>>> import numpy as np
>>> from numpy import linalg as LA
>>> np.set_printoptions(precision=1, suppress=True, linewidth=140)
>>> rd = lambda a: np.round(a, 1) + 0
>>> feats = np.load("case5.npy")
>>> feats
array([[1.1, 1. , 1. ],
       [0. , 2.1, 3. ],
       [1. , 1. , 1.1]])
>>> C2 = feats.T @ feats
>>> rd(C2)
array([[ 2.2,  2.1,  2.2],
       [ 2.1,  6.4,  8.4],
       [ 2.2,  8.4, 11.2]])
>>> u, r1 = feats[1], feats[0]
>>> u @ r1
np.float64(5.1)
>>> pr = (u @ r1) / (u @ u) * u
>>> rd(LA.norm(u + r1) ** 2 + LA.norm(u - r1) ** 2)
np.float64(33.2)
>>> rd(pr)
array([0. , 0.8, 1.1])
>>> LA.matrix_rank(np.outer(u, r1))
np.int64(1)
>>> rd(r1 - pr)
array([ 1.1,  0.2, -0.1])
>>> rd((r1 - pr) @ u)
np.float64(0.0)
>>> left, sigma, VT = LA.svd(feats)
>>> np.argmax(sigma[:-1] / (sigma[1:] + 1e-6)) + 1
np.int64(2)
>>> M2 = left[:, :2] @ np.diag(sigma[:2]) @ VT[:2]
>>> LA.matrix_rank(M2)
np.int64(2)
>>> rd(LA.norm(feats - M2) / LA.norm(feats))
np.float64(0.0)
>>> rd(LA.norm(feats - M2, 2)), rd(sigma[2])
(np.float64(0.0), np.float64(0.0))
>>> rd(np.abs(feats - M2).max())
np.float64(0.0)
>>> data = np.array([[-3.0, 0.0, 0.0], [0.0, -1.0, -2.0], [0.0, -1.0, 0.0]])
>>> data
array([[-3.,  0.,  0.],
       [ 0., -1., -2.],
       [ 0., -1.,  0.]])
>>> # 2 blocks once reordered
>>> u = np.array([-1, 3])
>>> np.array([np.convolve(row, u, "same") for row in data])
array([[ 3., -9.,  0.],
       [ 0.,  1., -1.],
       [ 0.,  1., -3.]])
>>> np.polyval(u, data[2])
array([3., 4., 3.])
>>> (data != 0).astype(int)
array([[1, 0, 0],
       [0, 1, 1],
       [0, 1, 0]])
>>> data @ data
array([[9., 0., 0.],
       [0., 3., 2.],
       [0., 1., 2.]])
>>> np.flatnonzero(LA.matrix_power((data != 0) + (data.T != 0) + np.eye(3), 3)[0])
array([0])
>>> rd(np.sort(LA.eigvals(data).real))
array([-3., -2.,  1.])
>>> q, R = LA.qr(data)
>>> rd(q)
array([[ 1. ,  0. ,  0. ],
       [ 0. , -0.7, -0.7],
       [ 0. , -0.7,  0.7]])
>>> rd(np.trace(q @ q.T))
np.float64(3.0)
>>> vec = np.array([-1, -8, -8])
>>> target = q @ vec
>>> c, lr = np.zeros(3), 1 / LA.norm(q, 2) ** 2
>>> for i in range(6):
...     c -= lr * q.T @ (q @ c - target)
...     if i % 1 == 0: print(i, round(LA.norm(q @ c - target), 1))
... 
0 0.0
1 0.0
2 0.0
3 0.0
4 0.0
5 0.0
>>> rd(c)
array([-1., -8., -8.])
>>> W0 = np.diag(np.array([1, 0, 2])) + 4 * np.eye(3, k=1) + 4 * np.eye(3, k=-1)
>>> W0
array([[1., 4., 0.],
       [4., 0., 4.],
       [0., 4., 2.]])
>>> rd(LA.norm(W0, axis=0))
array([4.1, 5.7, 4.5])
>>> rd(LA.norm(W0, 2))
np.float64(6.5)
>>> W0[2] @ W0[0]
np.float64(16.0)
>>> LA.norm(W0, axis=1).argmax()
np.int64(1)
>>> mat = np.load("m.npy")
>>> mat
array([[ 26,  47,   7,  52],
       [ 47, 114,  49, 128],
       [  7,  49,  49,  56],
       [ 52, 128,  56, 144]])
>>> LA.cond(mat) > 100
np.True_
>>> rd(LA.norm(mat, 2) / LA.norm(mat))
np.float64(1.0)
>>> [round(float(x), 1) for x in LA.svd(mat, compute_uv=False)[:3]]
[299.1, 33.4, 0.5]
>>> u = np.array([5, 4, -1]) + 0.5
>>> A = np.eye(3) - 2 * np.outer(u, u) / (u @ u)
>>> rd(A)
array([[-0.2, -1. ,  0.1],
       [-1. ,  0.2,  0.1],
       [ 0.1,  0.1,  1. ]])
>>> w, vecs = LA.eigh(A)
>>> rd(vecs.T @ vecs)
array([[1., 0., 0.],
       [0., 1., 0.],
       [0., 0., 1.]])
>>> rd(vecs @ np.diag(w) @ vecs.T)
array([[-0.2, -1. ,  0.1],
       [-1. ,  0.2,  0.1],
       [ 0.1,  0.1,  1. ]])
>>> w
array([-1.,  1.,  1.])
>>> rd(LA.svd(A, compute_uv=False))
array([1., 1., 1.])
>>> vec = np.array([0, 2, 2])
>>> rd((A * vec).sum(axis=1))
array([-1.7,  0.6,  2.2])
>>> rd(A @ np.ones(3))
array([-1.1, -0.7,  1.2])
>>> LA.norm(A @ vec) <= LA.norm(A, 2) * LA.norm(vec) + 1e-9
np.True_
>>> np.sign((A @ vec).round(6))
array([-1.,  1.,  1.])
>>> rd(A @ vec)
array([-1.7,  0.6,  2.2])
>>> rd(A * vec)
array([[ 0. , -2. ,  0.2],
       [ 0. ,  0.4,  0.2],
       [ 0. ,  0.2,  2. ]])
>>> rd(A @ (2 * vec))
array([-3.5,  1.2,  4.3])
>>> vec = np.array([-3, -2, -1])
>>> [p for p in range(1, 25) if np.allclose(LA.matrix_power(A, p), np.eye(3))]
[2, 4, 6, 8, 10, 12, 14, 16, 18, 20, 22, 24]
>>> rd(LA.norm(vec)), rd(LA.norm(A @ vec))
(np.float64(3.7), np.float64(3.7))
>>> rd(LA.inv(A))
array([[-0.2, -1. ,  0.1],
       [-1. ,  0.2,  0.1],
       [ 0.1,  0.1,  1. ]])
>>> rd(A.T @ (A @ vec))
array([-3., -2., -1.])
>>> rd(np.sort(np.abs(np.degrees(np.angle(LA.eigvals(A))))))
array([  0.,   0., 180.])
>>> M = np.maximum(np.array([[2, -2],
...     [-2, -2],
...     [-2, 0],
...     [2, -2],
...     [0, 0],
...     [2, 2],
...     [-2, -1],
...     [2, 1],
...     [1, -2],
...     [-1, -1],
...     [-1, -1],
...     [1, -2],
...     [1, -1],
...     [1, 1],
...     [-2, -2],
...     [1, -2],
...     [-1, -1],
...     [2, -1],
...     [0, -2],
...     [2, 2],
...     [0, 2],
...     [-1, 2]]) @ np.array([[7, 6, 1], [9, 6, 1]]) + np.array([3, -4, 5]), 0)
>>> M
array([[ 0,  0,  5],
       [ 0,  0,  1],
       [ 0,  0,  3],
       [ 0,  0,  5],
       [ 3,  0,  5],
       [35, 20,  9],
       [ 0,  0,  2],
       [26, 14,  8],
       [ 0,  0,  4],
       [ 0,  0,  3],
       [ 0,  0,  3],
       [ 0,  0,  4],
       [ 1,  0,  5],
       [19,  8,  7],
       [ 0,  0,  1],
       [ 0,  0,  4],
       [ 0,  0,  3],
       [ 8,  2,  6],
       [ 0,  0,  3],
       [35, 20,  9],
       [21,  8,  7],
       [14,  2,  6]])
>>> # rows 0 and 3 are equal
>>> dist = LA.norm(M[:, None] - M[None], axis=-1)
>>> rd(LA.norm(M, axis=1))
array([ 5. ,  1. ,  3. ,  5. ,  5.8, 41.3,  2. , 30.6,  4. ,  3. ,  3. ,  4. ,  5.1, 21.8,  1. ,  4. ,  3. , 10.2,  3. , 41.3, 23.5, 15.4])
>>> rd(dist[:5, :5])
array([[0. , 4. , 2. , 0. , 3. ],
       [4. , 0. , 2. , 4. , 5. ],
       [2. , 2. , 0. , 2. , 3.6],
       [0. , 4. , 2. , 0. , 3. ],
       [3. , 5. , 3.6, 3. , 0. ]])
>>> dist.mean(axis=1).argmax()
np.int64(5)
>>> (dist + 1e9 * np.eye(22)).round(6).argmin(axis=1)
array([ 3, 14,  9,  0, 12, 19,  1, 20, 11,  2,  2,  8,  0, 20,  1,  8,  2,  4,  2,  5, 13, 17])
>>> np.flatnonzero(dist[12] < dist.mean() / 2)
array([ 0,  1,  2,  3,  4,  6,  8,  9, 10, 11, 12, 14, 15, 16, 18])
>>> rd(LA.norm(M - M.mean(axis=0), axis=1))
array([ 8.1,  8.9,  8.3,  8.1,  5.5, 32.5,  8.5, 21.7,  8.1,  8.3,  8.3,  8.1,  7.2, 12.7,  8.9,  8.1,  8.3,  2. ,  8.3, 32.5, 14.6,  6.9])
>>> rd(LA.norm(M[16] - M[4]))
np.float64(3.6)
>>> rd(LA.norm(M, axis=1))
array([ 5. ,  1. ,  3. ,  5. ,  5.8, 41.3,  2. , 30.6,  4. ,  3. ,  3. ,  4. ,  5.1, 21.8,  1. ,  4. ,  3. , 10.2,  3. , 41.3, 23.5, 15.4])
>>> rd(LA.norm(M, axis=0))
array([64.8, 33.6, 24.4])
>>> rd(LA.norm(M, 1)), rd(LA.norm(M, np.inf))
(np.float64(162.0), np.float64(64.0))
>>> t3 = np.stack([W0, 4 * W0, W0[::-1]])
>>> (t3 @ W0.T).shape
(3, 3, 3)
>>> t3.shape
(3, 3, 3)
>>> rd(LA.det(t3))
array([  -48., -3072.,    48.])
>>> rd(LA.norm(t3, axis=(1, 2)))
array([ 8.3, 33.2,  8.3])
>>> LA.matrix_rank(t3.reshape(3, -1))
np.int64(2)
>>> left, sigma, VT = LA.svd(M, full_matrices=False)
>>> rd(np.sqrt((sigma ** 2).sum())), rd(LA.norm(M))
(np.float64(77.0), np.float64(77.0))
>>> rd(left.T @ M @ VT.T)
array([[75.3,  0. ,  0. ],
       [ 0. , 14.6,  0. ],
       [ 0. ,  0. ,  5.9]])
>>> left.shape, sigma.shape, VT.shape
((22, 3), (3,), (3, 3))
>>> rd(np.abs(VT[0]))
array([0.9, 0.4, 0.3])
>>> rd(left.T @ left)
array([[1., 0., 0.],
       [0., 1., 0.],
       [0., 0., 1.]])
>>> np.abs(left[:, 0]).round(6).argmax()
np.int64(5)
>>> rd(sigma / sigma[0])
array([1. , 0.2, 0.1])
>>> rd(VT @ VT.T)
array([[1., 0., 0.],
       [0., 1., 0.],
       [0., 0., 1.]])
>>> K = np.loadtxt("block6.csv", delimiter=",")
>>> K
array([[ 0.,  0.,  0.],
       [ 0.,  0.,  0.],
       [ 0.,  0.,  0.],
       [ 0.,  0.,  0.],
       [ 0.,  8.,  0.],
       [ 7.,  0.,  3.],
       [ 0.,  0.,  0.],
       [ 3.,  8.,  2.],
       [ 0.,  0.,  0.],
       [ 0.,  0.,  0.],
       [ 0.,  0.,  0.],
       [ 0.,  6.,  0.],
       [ 0.,  7.,  0.],
       [ 9., 12.,  6.],
       [ 3.,  8.,  2.],
       [ 8.,  9.,  5.],
       [19., 21., 13.],
       [15., 16., 10.],
       [ 5.,  0.,  1.],
       [ 0.,  3.,  0.],
       [12.,  0.,  6.],
       [ 0.,  0.,  0.],
       [ 0.,  0.,  0.]])
>>> dist = LA.norm(K[:, None] - K[None], axis=-1)
>>> dist[9].round(6).argsort(kind="stable")[:4]
array([0, 1, 2, 3])
>>> rd(dist[9])
array([ 0. ,  0. ,  0. ,  0. ,  8. ,  7.6,  0. ,  8.8,  0. ,  0. ,  0. ,  6. ,  7. , 16.2,  8.8, 13. , 31.2, 24.1,  5.1,  3. , 13.4,  0. ,
        0. ])
>>> dist.mean(axis=1).argmax()
np.int64(16)
>>> rd(LA.norm(K, axis=1))
array([ 0. ,  0. ,  0. ,  0. ,  8. ,  7.6,  0. ,  8.8,  0. ,  0. ,  0. ,  6. ,  7. , 16.2,  8.8, 13. , 31.2, 24.1,  5.1,  3. , 13.4,  0. ,
        0. ])
>>> np.unravel_index(dist.round(6).argmax(), dist.shape)
(np.int64(0), np.int64(16))
>>> LA.matrix_rank(dist ** 2)
np.int64(5)
>>> (dist + 1e9 * np.eye(23)).round(6).argmin(axis=1)
array([ 1,  0,  0,  0, 12, 18,  0, 14,  0,  0,  0, 12,  4, 15,  7, 13, 17, 16,  5,  0,  5,  0,  0])
